>>> import numpy as np
>>> np.set_printoptions(suppress=True, linewidth=120)
>>> K = np.tril(np.array([[0, 0, 5, 5, 0, 4, 2],
...     [3, 2, 0, 1, 0, 2, 3],
...     [0, 4, 3, 0, 5, 5, 0],
...     [1, 0, 4, 1, 3, 1, 0],
...     [0, 4, 4, 2, 0, 3, 0],
...     [3, 1, 3, 1, 2, 2, 2],
...     [2, 4, 0, 5, 2, 1, 0]]), -1) + np.eye(7, dtype=int)
>>> K
array([[1, 0, 0, 0, 0, 0, 0],
       [3, 1, 0, 0, 0, 0, 0],
       [0, 4, 1, 0, 0, 0, 0],
       [1, 0, 4, 1, 0, 0, 0],
       [0, 4, 4, 2, 1, 0, 0],
       [3, 1, 3, 1, 2, 1, 0],
       [2, 4, 0, 5, 2, 1, 1]])
>>> # triangular, det is the product of the diagonal
>>> rng = np.random.default_rng(95401)
>>> labels = rng.permutation(7)
>>> labels
array([2, 4, 1, 3, 5, 6, 0])
>>> A2 = K[labels][:, labels]
>>> round(float(np.linalg.det(A2)), 2), round(float(np.linalg.det(K[labels])), 2)
(1.0, -1.0)
>>> np.trace(A2)
np.int64(7)
>>> np.allclose(A2, K)
False
>>> np.diag(A2)
array([1, 1, 1, 1, 1, 1, 1])
>>> np.round(np.sort(np.abs(np.linalg.eigvals(A2))), 2)
array([1., 1., 1., 1., 1., 1., 1.])
>>> U, sv, Vt = np.linalg.svd(K)
>>> np.argmax(sv[:-1] / (sv[1:] + 1e-6)) + 1
np.int64(6)
>>> A2 = U[:, :6] @ np.diag(sv[:6]) @ Vt[:6]
>>> round(float(np.linalg.norm(K - A2) / np.linalg.norm(K)), 2)
0.0
>>> np.linalg.matrix_rank(K, rtol=0.05)
np.int64(5)
>>> A2 = K / np.sqrt((K ** 2).mean(axis=1, keepdims=True))
>>> A2[4].round(2)
array([0.  , 1.74, 1.74, 0.87, 0.43, 0.  , 0.  ])
>>> np.round(np.linalg.norm(A2, axis=1), 2)
array([2.65, 2.65, 2.65, 2.65, 2.65, 2.65, 2.65])
>>> np.linalg.matrix_rank(K - K.mean(axis=1, keepdims=True))
np.int64(6)
>>> K @ K
array([[ 1,  0,  0,  0,  0,  0,  0],
       [ 6,  1,  0,  0,  0,  0,  0],
       [12,  8,  1,  0,  0,  0,  0],
       [ 2, 16,  8,  1,  0,  0,  0],
       [14, 24, 16,  4,  1,  0,  0],
       [10, 22, 18,  6,  4,  1,  0],
       [24, 17, 31, 15,  6,  2,  1]])
>>> np.prod(np.diag(K)), round(np.linalg.det(K), 2)
(np.int64(1), np.float64(1.0))
>>> gram = K.T @ K
>>> np.round(np.linalg.svd(K, compute_uv=False) ** 2, 2) + 0
array([102.82,  26.26,  18.93,   9.03,   1.86,   0.1 ,   0.  ])
>>> np.allclose(gram, gram.T)
True
>>> gram
array([[24, 14, 13, 14, 10,  5,  2],
       [14, 50, 23, 29, 14,  5,  4],
       [13, 23, 42, 15, 10,  3,  0],
       [14, 29, 15, 31, 14,  6,  5],
       [10, 14, 10, 14,  9,  4,  2],
       [ 5,  5,  3,  6,  4,  2,  1],
       [ 2,  4,  0,  5,  2,  1,  1]])
>>> np.diag(gram)
array([24, 50, 42, 31,  9,  2,  1])
>>> (K @ K.T).shape
(7, 7)
>>> M = np.loadtxt("m.csv", delimiter=",")
>>> M
array([[3.3, 3. , 5. , 5. , 3. , 2. , 1. ],
       [5. , 0.3, 1. , 0. , 5. , 2. , 1. ],
       [0. , 1. , 3.3, 5. , 5. , 4. , 0. ],
       [3. , 1. , 4. , 1.3, 1. , 3. , 5. ],
       [3. , 3. , 3. , 5. , 4.3, 5. , 0. ],
       [0. , 2. , 4. , 1. , 2. , 0.3, 3. ],
       [3. , 3. , 5. , 5. , 3. , 2. , 1.3]])
>>> A2 = np.linalg.inv(M)
>>> np.round(np.linalg.slogdet(M)[0], 2)
np.float64(-1.0)
>>> np.round(M @ A2, 2) + 0
array([[1., 0., 0., 0., 0., 0., 0.],
       [0., 1., 0., 0., 0., 0., 0.],
       [0., 0., 1., 0., 0., 0., 0.],
       [0., 0., 0., 1., 0., 0., 0.],
       [0., 0., 0., 0., 1., 0., 0.],
       [0., 0., 0., 0., 0., 1., 0.],
       [0., 0., 0., 0., 0., 0., 1.]])
>>> (np.abs(A2) > 1e-9).astype(int)
array([[1, 1, 1, 1, 1, 1, 1],
       [1, 1, 1, 1, 1, 1, 1],
       [1, 1, 1, 1, 1, 1, 1],
       [1, 1, 1, 1, 1, 1, 1],
       [1, 1, 1, 1, 1, 1, 1],
       [1, 1, 1, 1, 1, 1, 1],
       [1, 1, 1, 1, 1, 1, 1]])
>>> round(float(np.linalg.cond(M)), 2)
174.99
>>> np.round(np.linalg.inv(A2), 2) + 0
array([[3.3, 3. , 5. , 5. , 3. , 2. , 1. ],
       [5. , 0.3, 1. , 0. , 5. , 2. , 1. ],
       [0. , 1. , 3.3, 5. , 5. , 4. , 0. ],
       [3. , 1. , 4. , 1.3, 1. , 3. , 5. ],
       [3. , 3. , 3. , 5. , 4.3, 5. , 0. ],
       [0. , 2. , 4. , 1. , 2. , 0.3, 3. ],
       [3. , 3. , 5. , 5. , 3. , 2. , 1.3]])
